$ python -q
>>> import numpy as np
>>> from numpy import linalg as LA
>>> np.set_printoptions(precision=2, suppress=True, linewidth=160)
>>> tidy = lambda a: np.round(a, 2) + 0
>>> mat = np.load("a.npy")
>>> tidy(mat)
array([[ 1.  ,  0.  ,  0.  ,  0.  ,  0.  ,  0.  ,  0.  ,  0.  ,  0.  ,  0.  ,  0.  ,  0.  ],
       [ 0.  ,  1.  ,  0.  ,  0.  ,  0.  ,  0.  ,  0.  ,  0.  ,  0.  ,  0.  ,  0.  ,  0.  ],
       [ 0.  ,  0.  ,  1.  ,  0.  ,  0.  ,  0.  ,  0.  ,  0.  ,  0.  ,  0.  ,  0.  ,  0.  ],
       [ 0.  ,  0.  ,  0.  ,  1.  ,  0.  ,  0.  ,  0.  ,  0.  ,  0.  ,  0.  ,  0.  ,  0.  ],
       [ 0.  ,  0.  ,  0.  ,  0.  ,  1.  ,  0.  ,  0.  ,  0.  ,  0.  ,  0.  ,  0.  ,  0.  ],
       [ 0.  ,  0.  ,  0.  ,  0.  ,  0.  , -0.71,  0.  ,  0.  , -0.71,  0.  ,  0.  ,  0.  ],
       [ 0.  ,  0.  ,  0.  ,  0.  ,  0.  ,  0.  ,  1.  ,  0.  ,  0.  ,  0.  ,  0.  ,  0.  ],
       [ 0.  ,  0.  ,  0.  ,  0.  ,  0.  ,  0.  ,  0.  ,  1.  ,  0.  ,  0.  ,  0.  ,  0.  ],
       [ 0.  ,  0.  ,  0.  ,  0.  ,  0.  ,  0.71,  0.  ,  0.  , -0.71,  0.  ,  0.  ,  0.  ],
       [ 0.  ,  0.  ,  0.  ,  0.  ,  0.  ,  0.  ,  0.  ,  0.  ,  0.  ,  1.  ,  0.  ,  0.  ],
       [ 0.  ,  0.  ,  0.  ,  0.  ,  0.  ,  0.  ,  0.  ,  0.  ,  0.  ,  0.  ,  1.  ,  0.  ],
       [ 0.  ,  0.  ,  0.  ,  0.  ,  0.  ,  0.  ,  0.  ,  0.  ,  0.  ,  0.  ,  0.  ,  1.  ]])
>>> # keeps lengths
>>> W1 = np.array([[0, 1],
...     [2, 2],
...     [1, 0],
...     [2, 0],
...     [1, 2],
...     [0, 0],
...     [0, 2],
...     [1, 0],
...     [2, 2],
...     [0, 2],
...     [1, 1],
...     [0, 0]])
>>> beta = np.array([1, -1])
>>> hid = np.maximum(mat @ W1 + beta, 0)
>>> LA.matrix_rank(hid)
np.int64(2)
>>> (hid > 0).astype(int)
array([[1, 0],
       [1, 1],
       [1, 0],
       [1, 0],
       [1, 1],
       [0, 0],
       [1, 1],
       [1, 0],
       [0, 0],
       [1, 1],
       [1, 0],
       [1, 0]])
>>> Z = np.array([[2, 3, 2], [1, 1, 1]])
>>> (hid @ Z).round(6).argmax(axis=1)
array([1, 1, 1, 1, 1, 0, 1, 1, 0, 1, 1, 1])
>>> tidy(mat @ mat.T)
array([[1., 0., 0., 0., 0., 0., 0., 0., 0., 0., 0., 0.],
       [0., 1., 0., 0., 0., 0., 0., 0., 0., 0., 0., 0.],
       [0., 0., 1., 0., 0., 0., 0., 0., 0., 0., 0., 0.],
       [0., 0., 0., 1., 0., 0., 0., 0., 0., 0., 0., 0.],
       [0., 0., 0., 0., 1., 0., 0., 0., 0., 0., 0., 0.],
       [0., 0., 0., 0., 0., 1., 0., 0., 0., 0., 0., 0.],
       [0., 0., 0., 0., 0., 0., 1., 0., 0., 0., 0., 0.],
       [0., 0., 0., 0., 0., 0., 0., 1., 0., 0., 0., 0.],
       [0., 0., 0., 0., 0., 0., 0., 0., 1., 0., 0., 0.],
       [0., 0., 0., 0., 0., 0., 0., 0., 0., 1., 0., 0.],
       [0., 0., 0., 0., 0., 0., 0., 0., 0., 0., 1., 0.],
       [0., 0., 0., 0., 0., 0., 0., 0., 0., 0., 0., 1.]])
>>> tidy(LA.svd(mat, compute_uv=False))
array([1., 1., 1., 1., 1., 1., 1., 1., 1., 1., 1., 1.])
